$ python -q
>>> import numpy as np
>>> from numpy import linalg as LA
>>> np.set_printoptions(precision=2, suppress=True, linewidth=100)
>>> W0 = np.loadtxt("dump.csv", delimiter=",")
>>> W0
array([[0.01, 0.01, 0.06, 0.08, 0.01, 0.03],
       [0.01, 0.01, 0.06, 0.08, 0.01, 0.03],
       [0.06, 0.06, 0.29, 0.41, 0.06, 0.17],
       [0.08, 0.08, 0.41, 0.57, 0.08, 0.24],
       [0.01, 0.01, 0.06, 0.08, 0.01, 0.03],
       [0.03, 0.03, 0.17, 0.24, 0.03, 0.1 ]])
>>> u = np.array([-1, 2, 1])
>>> np.convolve(W0[0], u)
array([-0.01,  0.01, -0.02,  0.05,  0.21,  0.07,  0.08,  0.03])
>>> np.cross(W0[0, :3], W0[3, :3])
array([0., 0., 0.])
>>> np.polyval(u, W0[0])
array([1.02, 1.02, 1.11, 1.16, 1.02, 1.07])
>>> np.round(np.correlate(W0[0], W0[3], "full"), 2) + 0
array([0.  , 0.  , 0.02, 0.04, 0.05, 0.08, 0.05, 0.04, 0.02, 0.  , 0.  ])
>>> A2 = W0 / LA.norm(W0, axis=1, keepdims=True)
>>> cov = A2 @ A2.T
>>> cov
array([[1., 1., 1., 1., 1., 1.],
       [1., 1., 1., 1., 1., 1.],
       [1., 1., 1., 1., 1., 1.],
       [1., 1., 1., 1., 1., 1.],
       [1., 1., 1., 1., 1., 1.],
       [1., 1., 1., 1., 1., 1.]])
>>> LA.norm(A2, axis=1)
array([1., 1., 1., 1., 1., 1.])
>>> left, s, Vh = LA.svd(cov)
>>> evecs = Vh[:(s > 1e-8).sum()]
>>> rng = np.random.default_rng(342137)
>>> vec = cov[2] + 3 * cov[4] + rng.integers(2) * np.eye(6)[2]
>>> vec
array([4., 4., 5., 4., 4., 4.])
>>> np.round(LA.norm(vec - evecs.T @ evecs @ vec), 2)
np.float64(0.91)
>>> evecs.T @ evecs
array([[0.17, 0.17, 0.17, 0.17, 0.17, 0.17],
       [0.17, 0.17, 0.17, 0.17, 0.17, 0.17],
       [0.17, 0.17, 0.17, 0.17, 0.17, 0.17],
       [0.17, 0.17, 0.17, 0.17, 0.17, 0.17],
       [0.17, 0.17, 0.17, 0.17, 0.17, 0.17],
       [0.17, 0.17, 0.17, 0.17, 0.17, 0.17]])
>>> feats = np.array([[0, 0, 0, 3, 0], [0, -3, 0, -3, 0], [0, 5, -5, 0, 0]])
>>> # column 4 repeats column 0
>>> A2 = feats + rng.integers(-2, 3, (3, 2)) @ rng.integers(-2, 3, (2, 5))
>>> A2
array([[ 2, -4, -4, -1, -2],
       [-1, -3,  4,  1,  3],
       [-1,  5, -1,  4,  3]])
>>> np.abs(A2 - feats).sum(axis=1)
array([16, 12, 12])
>>> LA.matrix_rank(A2 - feats, tol=1e-8)
np.int64(2)
>>> t3 = np.stack([feats, -2 * feats, feats[::-1]])
>>> np.einsum("bij,cij->bc", t3, t3)
array([[  77, -154,   18],
       [-154,  308,  -36],
       [  18,  -36,   77]])
>>> LA.norm(t3, axis=(1, 2))
array([ 8.77, 17.55,  8.77])
>>> LA.matrix_rank(t3)
array([3, 3, 3])
>>> cov = feats.T @ feats
>>> np.diag(cov)
array([ 0, 34, 25, 18,  0])
>>> LA.matrix_rank(cov)
np.int64(3)
>>> (feats @ feats.T).shape
(3, 3)
>>> LA.eigvalsh(cov)[::-1]
array([56.17, 18.92,  1.91,  0.  ,  0.  ])
>>> u, r1 = feats[1], feats[0]
>>> u @ r1
np.int64(-9)
>>> pr = (u @ r1) / (u @ u) * u
>>> np.round(LA.norm(u + r1) ** 2 + LA.norm(u - r1) ** 2, 2)
np.float64(54.0)
>>> left, s, Vh = LA.svd(feats, full_matrices=False)
>>> round(float(np.sqrt((s ** 2).sum())), 2), round(float(LA.norm(feats)), 2)
(8.77, 8.77)
>>> s / s[0]
array([1.  , 0.58, 0.18])
>>> np.round(left.T @ left, 2) + 0
array([[1., 0., 0.],
       [0., 1., 0.],
       [0., 0., 1.]])
>>> s
array([7.49, 4.35, 1.38])
>>> np.cumsum(s ** 2) / np.sum(s ** 2)
array([0.73, 0.98, 1.  ])
>>> left.shape, s.shape, Vh.shape
((3, 3), (3,), (3, 5))
>>> X = np.loadtxt("layer17.csv", delimiter=",")
>>> X
array([[ -0.6,   2. ,   0.9,  -1.7,   1.3,   1. ],
       [  1. ,   0.9,  -0.5,   0.1,  -1.4,  -5.5],
       [  0.8,  -0.4,  -0.3,   1.3,   0. ,  -2. ],
       [ -1. ,  -0.6,   0.5,  -0.8,   1. ,  -0.5],
       [ -0.3,   0. ,  -2.4,  -1.9,   2. ,   9. ],
       [ -0.8,  -1.4,   1.4,   0.6,  -0.6, -10. ]])
>>> # column 5 dominates
>>> np.abs(LA.svd(X)[2][-1])
array([0.73, 0.36, 0.37, 0.44, 0.04, 0.02])
>>> round(LA.norm(X, 2) / LA.norm(X), 2)
np.float64(0.95)
>>> vec = np.array([1, 0, -2, -1, -1, -2])
>>> a = np.maximum(X @ vec, 0)
>>> np.flatnonzero(a > 1e-9)
array([1, 2, 5])
>>> np.maximum(X @ vec, 0) - np.maximum(-X @ vec, 0)
array([ -4. ,  14.3,   4.1,  -1.2, -13.6,  16.4])
>>> np.tanh(X @ vec)
array([-1.  ,  1.  ,  1.  , -0.83, -1.  ,  1.  ])
>>> E = np.array([[-1, 7, -4],
...     [0, 14, 0],
...     [-1, 10, 8],
...     [-3, 17, 10],
...     [-12, 22, 15],
...     [-17, 20, 23],
...     [-12, 26, 14],
...     [-9, 28, 14],
...     [-18, 32, 19],
...     [-10, 40, 20],
...     [-3, 44, 27],
...     [-12, 41, 22],
...     [-19, 44, 18],
...     [-23, 47, 26],
...     [-24, 53, 24],
...     [-20, 59, 27],
...     [-19, 66, 26],
...     [-12, 58, 24]])
>>> d = LA.norm(E[:, None] - E[None], axis=-1)
>>> d.shape
(18, 18)
>>> np.unravel_index(d.round(6).argmax(), d.shape)
(np.int64(0), np.int64(16))
>>> d.mean(axis=1).argmax()
np.int64(0)
>>> LA.matrix_rank(d ** 2)
np.int64(5)
>>> d[:5, :5]
array([[ 0.  ,  8.12, 12.37, 17.32, 26.59],
       [ 8.12,  0.  ,  9.  , 10.86, 20.81],
       [12.37,  9.  ,  0.  ,  7.55, 17.72],
       [17.32, 10.86,  7.55,  0.  , 11.45],
       [26.59, 20.81, 17.72, 11.45,  0.  ]])
>>> O, Rm = LA.qr(E)
>>> np.round(abs(Rm[0, 0]), 2), round(float(LA.norm(E[:, 0])), 2)
(np.float64(60.14), 60.14)
>>> Rm
array([[  60.14, -152.22,  -76.89],
       [   0.  ,  -64.82,  -23.9 ],
       [   0.  ,    0.  ,  -19.35]])
>>> np.round(O @ Rm, 2) + 0
array([[ -1.,   7.,  -4.],
       [  0.,  14.,   0.],
       [ -1.,  10.,   8.],
       [ -3.,  17.,  10.],
       [-12.,  22.,  15.],
       [-17.,  20.,  23.],
       [-12.,  26.,  14.],
       [ -9.,  28.,  14.],
       [-18.,  32.,  19.],
       [-10.,  40.,  20.],
       [ -3.,  44.,  27.],
       [-12.,  41.,  22.],
       [-19.,  44.,  18.],
       [-23.,  47.,  26.],
       [-24.,  53.,  24.],
       [-20.,  59.,  27.],
       [-19.,  66.,  26.],
       [-12.,  58.,  24.]])
>>> lab = E[:, 1] > np.median(E[:, 1])
>>> u = E[lab].mean(axis=0) - E[~lab].mean(axis=0)
>>> lab.astype(int)
array([0, 0, 0, 0, 0, 0, 0, 0, 0, 1, 1, 1, 1, 1, 1, 1, 1, 1])
>>> W2 = E[[13, 1]].astype(float)
>>> for _ in range(7):
...     lab = LA.norm(E[:, None] - W2, axis=-1).argmin(axis=1)
...     W2 = np.array([E[lab == j].mean(axis=0) for j in range(2)])
... 
>>> lab
array([1, 1, 1, 1, 1, 1, 1, 1, 0, 0, 0, 0, 0, 0, 0, 0, 0, 0])
>>> np.abs(W2[1] - W2[0]).argmax()
np.int64(1)
>>> W2
array([[-16.  ,  48.4 ,  23.3 ],
       [ -6.88,  18.  ,  10.  ]])
>>> np.bincount(lab)
array([10,  8])
>>> m1 = np.loadtxt("block5.csv", delimiter=",")
>>> m1
array([[ 0.91,  1.57,  0.4 , -0.03,  0.4 , -0.97],
       [ 0.7 ,  2.08, -0.08, -2.64, -0.08,  1.58],
       [ 0.35,  0.32,  0.28,  0.84,  0.28, -1.13]])
>>> left, s, Vh = LA.svd(m1)
>>> evecs = Vh[:(s > 1e-8).sum()]
>>> vec = m1[2] + -2 * m1[0] + rng.integers(2) * np.eye(6)[5]
>>> vec
array([-1.47, -2.82, -0.52,  0.9 , -0.52,  1.81])
>>> evecs.T @ evecs
array([[ 0.19,  0.34,  0.07, -0.05,  0.07, -0.16],
       [ 0.34,  0.66,  0.11, -0.26,  0.11, -0.13],
       [ 0.07,  0.11,  0.04,  0.06,  0.04, -0.13],
       [-0.05, -0.26,  0.06,  0.53,  0.06, -0.41],
       [ 0.07,  0.11,  0.04,  0.06,  0.04, -0.13],
       [-0.16, -0.13, -0.13, -0.41, -0.13,  0.54]])
>>> np.diag(evecs.T @ evecs)
array([0.19, 0.66, 0.04, 0.53, 0.04, 0.54])
>>> round(LA.norm(vec - evecs.T @ evecs @ vec), 2)
np.float64(0.68)
>>> LA.cond(m1) > 100
np.True_
>>> w1 = np.array([[1, 0, 0, 1],
...     [-3, 3, 3, -3],
...     [-1, 1, 0, 0],
...     [2, 1, -2, -2],
...     [2, -1, -2, -2],
...     [3, -3, 0, 2]])
>>> coef = np.array([2, 0, 6, 6])
>>> H = np.maximum(m1 @ w1 + coef, 0)
>>> H
array([[ 0.  ,  7.59,  9.97,  0.  ],
       [ 0.  ,  0.  , 17.68,  9.06],
       [ 0.  ,  5.19,  4.72,  0.89]])
>>> (H > 0).astype(int)
array([[0, 1, 1, 0],
       [0, 0, 1, 1],
       [0, 1, 1, 1]])
>>> W2 = np.array([[4, 5], [6, 0], [9, 1], [7, 4]])
>>> w1 @ W2
array([[ 11,   9],
       [ 12, -24],
       [  2,  -5],
       [-18,   0],
       [-30,   0],
       [  8,  23]])
>>> H @ W2
array([[135.27,   9.97],
       [222.54,  53.92],
       [ 79.85,   8.28]])
>>> J = np.array([[-2.0, 0.0, 0.0], [0.0, -2.0, 0.0], [0.0, 0.0, -2.0]])
>>> J
array([[-2.,  0.,  0.],
       [ 0., -2.,  0.],
       [ 0.,  0., -2.]])
>>> w, evecs = LA.eigvalsh(J)
Traceback (most recent call last):
  File "<python-input-97>", line 1, in <module>
    w, evecs = LA.eigvalsh(J)
    ^^^^^^^^
ValueError: too many values to unpack (expected 2)
>>> w, evecs = LA.eigh(J)
>>> evecs.T @ J @ evecs
array([[-2.,  0.,  0.],
       [ 0., -2.,  0.],
       [ 0.,  0., -2.]])
>>> LA.eigvalsh(J + 2 * np.eye(3))
array([0., 0., 0.])
>>> w
array([-2., -2., -2.])
>>> np.unique(w.round(6) + 0, return_counts=True)[1]
array([3])
>>> LA.eigvalsh(J @ J)
array([4., 4., 4.])
